$ ipython --no-banner

In [1]: import numpy as np

In [2]: np.set_printoptions(precision=3, suppress=True, linewidth=160, floatmode="fixed")

In [3]: J = np.load("layer12.npy")

In [4]: J
Out[4]: 
array([[-10, -10, -10, -10, -10,  10,   0,   0],
       [ -8,  -8,  -8,  -8,  -8,   8,   0,   0],
       [  4,   4,   4,   4,   4,  -4,   0,   0],
       [ -8,  -8,  -8,  -8,  -8,   8,   0,   0],
       [ -2,  -2,  -2,  -2,  -2,   2,   0,   0],
       [-10, -10, -10, -10, -10,  10,   0,   0],
       [ -6,  -6,  -6,  -6,  -6,   6,   0,   0],
       [  6,   6,   6,   6,   6,  -6,   0,   0],
       [ -2,  -2,  -2,  -2,  -2,   2,   0,   0],
       [ -6,  -6,  -6,  -6,  -6,   6,   0,   0]])

In [5]: vec = np.array([6, 1, 6, 9, 6, 2, 5, 7])

In [6]: np.linalg.norm(J @ vec) <= np.linalg.norm(J, 2) * np.linalg.norm(vec) + 1e-9
Out[6]: np.True_

In [7]: J @ np.ones(8)
Out[7]: array([-40.000, -32.000,  16.000, -32.000,  -8.000, -40.000, -24.000,  24.000,  -8.000, -24.000])

In [8]: vec @ J
Traceback (most recent call last):
  Cell In[8], line 1
    vec @ J
ValueError: matmul: Input operand 1 has a mismatch in its core dimension 0, with gufunc signature (n?,k),(k,m?)->(n?,m?) (size 10 is different from 8)


In [9]: rank = np.linalg.matrix_rank(J)

In [10]: rank
Out[10]: np.int64(1)

In [11]: N = np.linalg.svd(J)[2][rank:].T

In [12]: np.linalg.matrix_rank(J.T @ J), np.linalg.matrix_rank(J @ J.T)
Out[12]: (np.int64(1), np.int64(1))

In [13]: [int(np.linalg.matrix_rank(J[:, :j + 1])) for j in range(8)]
Out[13]: [1, 1, 1, 1, 1, 1, 1, 1]

In [14]: J @ np.linalg.pinv(J) @ J
Out[14]: 
array([[-10.000, -10.000, -10.000, -10.000, -10.000,  10.000,   0.000,   0.000],
       [ -8.000,  -8.000,  -8.000,  -8.000,  -8.000,   8.000,   0.000,   0.000],
       [  4.000,   4.000,   4.000,   4.000,   4.000,  -4.000,   0.000,   0.000],
       [ -8.000,  -8.000,  -8.000,  -8.000,  -8.000,   8.000,   0.000,   0.000],
       [ -2.000,  -2.000,  -2.000,  -2.000,  -2.000,   2.000,   0.000,   0.000],
       [-10.000, -10.000, -10.000, -10.000, -10.000,  10.000,   0.000,   0.000],
       [ -6.000,  -6.000,  -6.000,  -6.000,  -6.000,   6.000,   0.000,   0.000],
       [  6.000,   6.000,   6.000,   6.000,   6.000,  -6.000,   0.000,   0.000],
       [ -2.000,  -2.000,  -2.000,  -2.000,  -2.000,   2.000,   0.000,   0.000],
       [ -6.000,  -6.000,  -6.000,  -6.000,  -6.000,   6.000,   0.000,   0.000]])

In [15]: np.allclose(J[:-1].T @ np.linalg.lstsq(J[:-1].T, J[-1])[0], J[-1])
Out[15]: True

In [16]: T = np.stack([J, 4 * J, J[::-1]])

In [17]: np.linalg.norm(T, axis=(1, 2))
Out[17]: array([ 52.536, 210.143,  52.536])

In [18]: np.linalg.matrix_rank(T)
Out[18]: array([1, 1, 1])

In [19]: round(float(np.linalg.norm(J, 2) / np.linalg.norm(J)), 3)
Out[19]: 1.0

In [20]: rng = np.random.default_rng(59319)

In [21]: idx = rng.integers(0, 2, 10)

In [22]: data = np.array([[3, 0, 1, 3, 3, 3, 0, 3, 1, 3],
    ...:     [0, 2, 2, 0, 2, 0, 1, 0, 3, 2],
    ...:     [2, 2, 1, 2, 0, 0, 1, 1, 3, 1],
    ...:     [1, 2, 0, 1, 3, 3, 3, 1, 2, 1],
    ...:     [1, 2, 3, 2, 2, 0, 2, 0, 3, 1],
    ...:     [1, 3, 3, 1, 0, 1, 1, 0, 1, 3],
    ...:     [1, 0, 1, 2, 2, 1, 0, 3, 1, 2],
    ...:     [0, 2, 3, 2, 1, 0, 0, 3, 3, 0],
    ...:     [3, 0, 2, 2, 0, 2, 3, 0, 2, 3],
    ...:     [0, 3, 1, 3, 1, 3, 2, 3, 1, 2]]) * (idx[:, None] == idx)

In [23]: data
Out[23]: 
array([[3, 0, 1, 3, 3, 0, 0, 3, 0, 3],
       [0, 2, 0, 0, 0, 0, 0, 0, 3, 0],
       [2, 0, 1, 2, 0, 0, 1, 1, 0, 1],
       [1, 0, 0, 1, 3, 0, 3, 1, 0, 1],
       [1, 0, 3, 2, 2, 0, 2, 0, 0, 1],
       [0, 3, 0, 0, 0, 1, 0, 0, 1, 0],
       [1, 0, 1, 2, 2, 0, 0, 3, 0, 2],
       [0, 0, 3, 2, 1, 0, 0, 3, 0, 0],
       [0, 0, 0, 0, 0, 2, 0, 0, 2, 0],
       [0, 0, 1, 3, 1, 0, 2, 3, 0, 2]])

In [24]: out = data[0, 0] * data[1:] - np.outer(data[1:, 0], data[0])

In [25]: out
Out[25]: 
array([[ 0,  6,  0,  0,  0,  0,  0,  0,  9,  0],
       [ 0,  0,  1,  0, -6,  0,  3, -3,  0, -3],
       [ 0,  0, -1,  0,  6,  0,  9,  0,  0,  0],
       [ 0,  0,  8,  3,  3,  0,  6, -3,  0,  0],
       [ 0,  9,  0,  0,  0,  3,  0,  0,  3,  0],
       [ 0,  0,  2,  3,  3,  0,  0,  6,  0,  3],
       [ 0,  0,  9,  6,  3,  0,  0,  9,  0,  0],
       [ 0,  0,  0,  0,  0,  6,  0,  0,  6,  0],
       [ 0,  0,  3,  9,  3,  0,  6,  9,  0,  6]])

In [26]: np.linalg.matrix_rank(out), np.linalg.matrix_rank(data)
Out[26]: (np.int64(9), np.int64(10))
